$ python3 -q
>>> import numpy as np
>>> np.set_printoptions(suppress=True, linewidth=120)
>>> def rd(a):
...     return np.round(a, 2) + 0
... 
>>> E, _ = np.linalg.qr(np.array([[-0.5, 1.7, 0.8], [-1.0, 0.0, 1.8], [-1.9, 0.6, 0.3]]))
>>> rd(E)
array([[-0.23,  0.96, -0.17],
       [-0.45, -0.26, -0.85],
       [-0.86, -0.11,  0.49]])
>>> # columns are unit length and at right angles
>>> O, V = np.linalg.qr(E[:, :2])[0], np.linalg.qr(E[:, 2:])[0]
>>> sig = np.linalg.svd(O.T @ V, compute_uv=False)
>>> print((sig > 0.9).sum())
0
>>> rd(np.linalg.norm(O @ O.T - V @ V.T, 2))
np.float64(1.0)
>>> np.degrees(np.arccos(sig.clip(0, 1)))
array([90.])
>>> other = np.array([[0, -2], [-2, 2]])
>>> cent = np.kron(other, E)
>>> cent.shape
(6, 6)
>>> np.linalg.matrix_rank(cent)
np.int64(6)
>>> rd(np.linalg.det(E[::-1]))
np.float64(-1.0)
>>> print(rd(np.poly(E)))
[ 1.  0.  0. -1.]
>>> print(rd(np.linalg.det(E.T)))
1.0
>>> rd(np.einsum("ij,ji->", E, E))
np.float64(-0.01)
>>> rd(np.linalg.eigvals(E).sum().real)
np.float64(0.0)
>>> O, Rm = np.linalg.qr(E)
>>> rd(abs(Rm[0, 0])), rd(np.linalg.norm(E[:, 0]))
(np.float64(1.0), np.float64(1.0))
>>> rd(np.abs(np.diag(Rm)))
array([1., 1., 1.])
>>> rd(np.trace(O @ O.T))
np.float64(3.0)
>>> rd(O)
array([[-0.23,  0.96, -0.17],
       [-0.45, -0.26, -0.85],
       [-0.86, -0.11,  0.49]])
>>> x0 = np.array([-1, -1, 3])
>>> rd(np.linalg.det(E))
np.float64(1.0)
>>> [p for p in range(1, 25) if np.allclose(np.linalg.matrix_power(E, p), np.eye(3))]
[]
>>> rd(np.linalg.norm(x0)), rd(np.linalg.norm(E @ x0))
(np.float64(3.32), np.float64(3.32))
>>> 3 - np.linalg.matrix_rank(E - np.eye(3), tol=1e-8)
np.int64(1)
>>> rd(np.sort(np.abs(np.degrees(np.angle(np.linalg.eigvals(E))))))
array([  0.  , 119.84, 119.84])
>>> rd(np.abs(np.linalg.eigvals(E)))
array([1., 1., 1.])
>>> u = np.array([-3, 0, -1, 1, -1, 0, 3])
>>> M = u[np.abs(np.subtract.outer(np.arange(7), np.arange(7)))]
>>> print(M)
[[-3  0 -1  1 -1  0  3]
 [ 0 -3  0 -1  1 -1  0]
 [-1  0 -3  0 -1  1 -1]
 [ 1 -1  0 -3  0 -1  1]
 [-1  1 -1  0 -3  0 -1]
 [ 0 -1  1 -1  0 -3  0]
 [ 3  0 -1  1 -1  0 -3]]
>>> vals, V = np.linalg.eigh(M)
>>> np.unique(vals.round(6) + 0, return_counts=True)[1]
array([2, 1, 1, 1, 1, 1])
>>> rd(np.linalg.svd(M, compute_uv=False))
array([6.  , 6.  , 3.88, 3.  , 2.48, 1.35, 1.  ])
>>> rd(V.T @ V)
array([[1., 0., 0., 0., 0., 0., 0.],
       [0., 1., 0., 0., 0., 0., 0.],
       [0., 0., 1., 0., 0., 0., 0.],
       [0., 0., 0., 1., 0., 0., 0.],
       [0., 0., 0., 0., 1., 0., 0.],
       [0., 0., 0., 0., 0., 1., 0.],
       [0., 0., 0., 0., 0., 0., 1.]])
>>> print(np.abs(V[:, -1]).round(6).argmax())
0
>>> rd(np.abs(V[:, -1]))
array([0.61, 0.11, 0.25, 0.33, 0.25, 0.11, 0.61])
>>> rd(V @ np.diag(vals) @ V.T)
array([[-3.,  0., -1.,  1., -1.,  0.,  3.],
       [ 0., -3.,  0., -1.,  1., -1.,  0.],
       [-1.,  0., -3.,  0., -1.,  1., -1.],
       [ 1., -1.,  0., -3.,  0., -1.,  1.],
       [-1.,  1., -1.,  0., -3.,  0., -1.],
       [ 0., -1.,  1., -1.,  0., -3.,  0.],
       [ 3.,  0., -1.,  1., -1.,  0., -3.]])
>>> u = np.array([-4, -2, 2, 4, -5, 5, 2])
>>> other = M + np.outer(u, np.eye(7)[0])
>>> rd(np.linalg.det(other) / np.linalg.det(M)), rd(1 + np.linalg.solve(M, u)[0])
(np.float64(2.05), np.float64(2.05))
>>> rng = np.random.default_rng(66)
>>> feats = np.eye(3, dtype=int)[rng.permutation(3)] * np.array([-1, 0, 0])
>>> feats
array([[-1,  0,  0],
       [ 0,  0,  0],
       [ 0,  0,  0]])
>>> vals, V = np.linalg.eigh(feats)
>>> V.T @ feats @ V
array([[-1.,  0.,  0.],
       [ 0.,  0.,  0.],
       [ 0.,  0.,  0.]])
>>> vals
array([-1.,  0.,  0.])
>>> print(rd(np.linalg.eigvalsh(feats @ feats)))
[0. 0. 1.]
>>> rd(np.linalg.svd(feats, compute_uv=False))
array([1., 0., 0.])
>>> feats @ feats
array([[1, 0, 0],
       [0, 0, 0],
       [0, 0, 0]])
>>> rd(np.sort(np.linalg.eigvals(feats)))
array([-1.,  0.,  0.])
>>> [int(np.linalg.matrix_rank(np.linalg.matrix_power(feats, p))) for p in range(1, 4)]
[1, 1, 1]
>>> z = rng.permutation(7)
>>> z
array([0, 1, 6, 5, 4, 2, 3])
>>> other = M[z][:, z]
>>> print(other)
[[-3  0  3  0 -1 -1  1]
 [ 0 -3  0 -1  1  0 -1]
 [ 3  0 -3  0 -1 -1  1]
 [ 0 -1  0 -3  0  1 -1]
 [-1  1 -1  0 -3 -1  0]
 [-1  0 -1  1 -1 -3  0]
 [ 1 -1  1 -1  0  0 -3]]
>>> rd(np.linalg.det(other)), rd(np.linalg.det(M[z]))
(np.float64(1404.0), np.float64(-1404.0))
>>> np.trace(other)
np.int64(-21)
>>> feats.T @ feats
array([[1, 0, 0],
       [0, 0, 0],
       [0, 0, 0]])
>>> feats @ feats.T
array([[1, 0, 0],
       [0, 0, 0],
       [0, 0, 0]])
>>> mat = np.array([[1, 0, 0, 0], [0, 0, 0, 1], [0, 0, 1, 0], [0, 1, 0, 0]])
>>> vals, V = np.linalg.eigh(mat)
>>> vals.sum(), np.trace(mat)
(np.float64(2.0), np.int64(2))
>>> rd(np.linalg.eigvalsh(mat @ mat))
array([1., 1., 1., 1.])
>>> print(rd(V @ np.diag(vals) @ V.T))
[[1. 0. 0. 0.]
 [0. 0. 0. 1.]
 [0. 0. 1. 0.]
 [0. 1. 0. 0.]]
>>> (mat != 0).astype(int)
array([[1, 0, 0, 0],
       [0, 0, 0, 1],
       [0, 0, 1, 0],
       [0, 1, 0, 0]])
>>> rd(np.sort(np.linalg.eigvals(mat).real))
array([-1.,  1.,  1.,  1.])
>>> rd(np.linalg.det(mat))
np.float64(-1.0)
>>> np.flatnonzero(np.linalg.matrix_power((mat != 0) + (mat.T != 0) + np.eye(4), 4)[3])
array([1, 3])
>>> U, sig, VT = np.linalg.svd(feats)
>>> sig
array([1., 0., 0.])
>>> other = U[:, :1] @ np.diag(sig[:1]) @ VT[:1]
>>> print(np.linalg.matrix_rank(feats, rtol=0.05))
1
>>> other
array([[-1.,  0.,  0.],
       [ 0.,  0.,  0.],
       [ 0.,  0.,  0.]])
>>> np.abs(feats - other).max()
np.float64(0.0)
>>> rd(np.linalg.norm(feats - other, 2)), sig[1]
(np.float64(0.0), np.float64(0.0))
>>> rd(np.linalg.norm(feats - other) / np.linalg.norm(feats))
np.float64(0.0)
>>> other = mat[0, 0] * mat[1:] - np.outer(mat[1:, 0], mat[0])
>>> other
array([[0, 0, 0, 1],
       [0, 0, 1, 0],
       [0, 1, 0, 0]])
>>> np.linalg.matrix_rank(other), np.linalg.matrix_rank(mat)
(np.int64(3), np.int64(4))
>>> mat[:, 0] / mat[0, 0]
array([1., 0., 0., 0.])
>>> mat.sum(axis=1)
array([1, 1, 1, 1])
>>> np.linalg.matrix_power(mat, 100)
array([[1, 0, 0, 0],
       [0, 1, 0, 0],
       [0, 0, 1, 0],
       [0, 0, 0, 1]])
>>> p = np.eye(4)[0]
>>> for _ in range(6):
...     p = p @ mat
...     print(p.round(2))
... 
[1. 0. 0. 0.]
[1. 0. 0. 0.]
[1. 0. 0. 0.]
[1. 0. 0. 0.]
[1. 0. 0. 0.]
[1. 0. 0. 0.]
>>> cent = np.array([[-1, -3, 1], [1, 3, -1], [2, 3, 3]])
>>> J = (rng.random((15, 3)) < 0.25) @ cent
>>> J
array([[ 1,  3, -1],
       [ 0,  0,  0],
       [ 1,  3, -1],
       [ 1,  0,  4],
       [ 0,  0,  0],
       [-1, -3,  1],
       [-1, -3,  1],
       [ 2,  3,  3],
       [ 0,  0,  0],
       [ 0,  0,  0],
       [ 0,  0,  0],
       [ 2,  3,  3],
       [-1, -3,  1],
       [ 1,  3, -1],
       [ 2,  3,  3]])
>>> rd(np.trace(np.linalg.pinv(J) @ J))
np.float64(2.0)
>>> np.abs(np.diag(np.linalg.qr(J)[1])) > 1e-9
array([ True,  True, False])
>>> rd(J @ np.linalg.pinv(J) @ J)
array([[ 1.,  3., -1.],
       [ 0.,  0.,  0.],
       [ 1.,  3., -1.],
       [ 1.,  0.,  4.],
       [ 0.,  0.,  0.],
       [-1., -3.,  1.],
       [-1., -3.,  1.],
       [ 2.,  3.,  3.],
       [ 0.,  0.,  0.],
       [ 0.,  0.,  0.],
       [ 0.,  0.,  0.],
       [ 2.,  3.,  3.],
       [-1., -3.,  1.],
       [ 1.,  3., -1.],
       [ 2.,  3.,  3.]])
>>> U, sig, VT = np.linalg.svd(J)
>>> V = VT[:(sig > 1e-8).sum()]
>>> x0 = J[2] + -1 * J[0] + rng.integers(2) * np.eye(3)[0]
>>> print(x0)
[0. 0. 0.]
>>> rd(np.linalg.norm(x0 - V.T @ V @ x0))
np.float64(0.0)
>>> print(rd(V.T @ V))
[[ 0.19  0.34  0.2 ]
 [ 0.34  0.86 -0.08]
 [ 0.2  -0.08  0.95]]
>>> np.allclose(V.T @ V @ x0, x0)
True
>>> print(rd(np.diag(V.T @ V)))
[0.19 0.86 0.95]
>>> O, V = np.linalg.qr(mat[:, :3])[0], np.linalg.qr(mat[:, 3:])[0]
>>> sig = np.linalg.svd(O.T @ V, compute_uv=False)
>>> np.degrees(np.arccos(sig.clip(0, 1)))
array([90.])
>>> rd(np.linalg.norm(O @ O.T - V @ V.T, 2))
np.float64(1.0)
>>> np.argsort(-np.linalg.norm(J, axis=0).round(6), kind="stable")[:3]
array([1, 2, 0])
>>> print([round(float(x), 2) for x in np.linalg.svd(J, compute_uv=False)[:3]])
[10.09, 6.87, 0.0]
>>> np.linalg.matrix_rank(J, rtol=0.1)
np.int64(2)
>>> C2 = np.cov(J, rowvar=False)
>>> rd(np.polyfit(J[:, 1], J[:, 0], 1))
array([0.42, 0.21])
>>> rd(J.std(axis=0))
array([1.02, 2.24, 1.59])
>>> np.median(J, axis=0)
array([0., 0., 0.])
>>> np.argsort(-J.std(axis=0).round(6), kind="stable")
array([1, 2, 0])
>>> rd(np.linalg.eigvalsh(C2)[::-1])
array([6.42, 2.8 , 0.  ])
>>> K = np.loadtxt("data.csv", delimiter=",")
>>> K
array([[ 9.,  6.,  0.,  9.,  6.,  0.],
       [ 3.,  6.,  6.,  3.,  6.,  6.],
       [ 6.,  9.,  6.,  6.,  9.,  6.],
       [21., 14.,  0.,  9.,  6.,  0.],
       [ 7., 14., 14.,  3.,  6.,  6.],
       [14., 21., 14.,  6.,  9.,  6.]])
>>> U, sig, VT = np.linalg.svd(K, full_matrices=False)
>>> rd(np.cumsum(sig ** 2) / np.sum(sig ** 2))
array([0.86, 0.97, 1.  , 1.  , 1.  , 1.  ])
>>> U.shape, sig.shape, VT.shape
((6, 6), (6,), (6, 6))
>>> (sig > 1e-8).sum()
np.int64(6)
>>> X = np.loadtxt("block18.csv", delimiter=",")
>>> X
array([[  4.,   4.,  -5.,  -4.,   2.,  -2.],
       [  6.,  -1.,  -4.,  -9.,   0.,   3.],
       [  2.,  -4.,  -3.,  -5.,   1.,   8.],
       [ -2.,  -5.,  -7.,  -5.,   5.,  10.],
       [ -4.,  -6., -11.,  -6.,   2.,  11.],
       [ -8.,  -9.,  -9.,  -4.,  -1.,  14.],
       [-11., -14., -13.,  -2.,  -3.,  13.],
       [-16.,  -9., -15.,   3.,   1.,  10.],
       [-21., -12., -18.,   1.,   0.,   6.],
       [-26.,  -9., -18.,   4.,  -3.,   9.],
       [-24., -12., -14.,   6.,  -7.,   6.]])
>>> hat = X @ np.linalg.solve(X.T @ X, X.T)
>>> np.allclose(hat @ hat, hat)
True
>>> rd(np.trace(hat))
np.float64(6.0)
>>> rd(np.linalg.eigvalsh(hat))
array([0., 0., 0., 0., 0., 1., 1., 1., 1., 1., 1.])
>>> U, sig, VT = np.linalg.svd(X, full_matrices=False)
>>> U.shape, sig.shape, VT.shape
((11, 6), (6,), (6, 6))
>>> rd(np.sqrt((sig ** 2).sum())), rd(np.linalg.norm(X))
(np.float64(76.51), np.float64(76.51))
>>> rd(np.abs(VT[0]))
array([0.64, 0.39, 0.54, 0.03, 0.06, 0.37])
>>> rd(VT @ VT.T)
array([[1., 0., 0., 0., 0., 0.],
       [0., 1., 0., 0., 0., 0.],
       [0., 0., 1., 0., 0., 0.],
       [0., 0., 0., 1., 0., 0.],
       [0., 0., 0., 0., 1., 0.],
       [0., 0., 0., 0., 0., 1.]])
>>> rd(U.T @ X @ VT.T)
array([[70.17,  0.  ,  0.  ,  0.  ,  0.  ,  0.  ],
       [ 0.  , 26.75,  0.  ,  0.  ,  0.  ,  0.  ],
       [ 0.  ,  0.  , 11.27,  0.  ,  0.  ,  0.  ],
       [ 0.  ,  0.  ,  0.  ,  7.48,  0.  ,  0.  ],
       [ 0.  ,  0.  ,  0.  ,  0.  ,  4.69,  0.  ],
       [ 0.  ,  0.  ,  0.  ,  0.  ,  0.  ,  3.03]])
>>> rd(sig)
array([70.17, 26.75, 11.27,  7.48,  4.69,  3.03])
>>> (sig > 1e-8).sum()
np.int64(6)
>>> arr = np.array([[1, -2, 4, -8], [1, -1, 1, -1], [1, 0, 0, 0]])
>>> # row 0 dominates
>>> U, sig, VT = np.linalg.svd(arr, full_matrices=False)
>>> rd(np.abs(VT[0]))
array([0.13, 0.23, 0.44, 0.86])
>>> rd(U.T @ U)
array([[1., 0., 0.],
       [0., 1., 0.],
       [0., 0., 1.]])
>>> rd(np.sqrt((sig ** 2).sum())), rd(np.linalg.norm(arr))
(np.float64(9.49), np.float64(9.49))
>>> print(np.allclose(U * sig @ VT, arr))
True
>>> rd(sig / sig[0])
array([1.  , 0.15, 0.06])
>>> rd(sig)
array([9.37, 1.4 , 0.57])
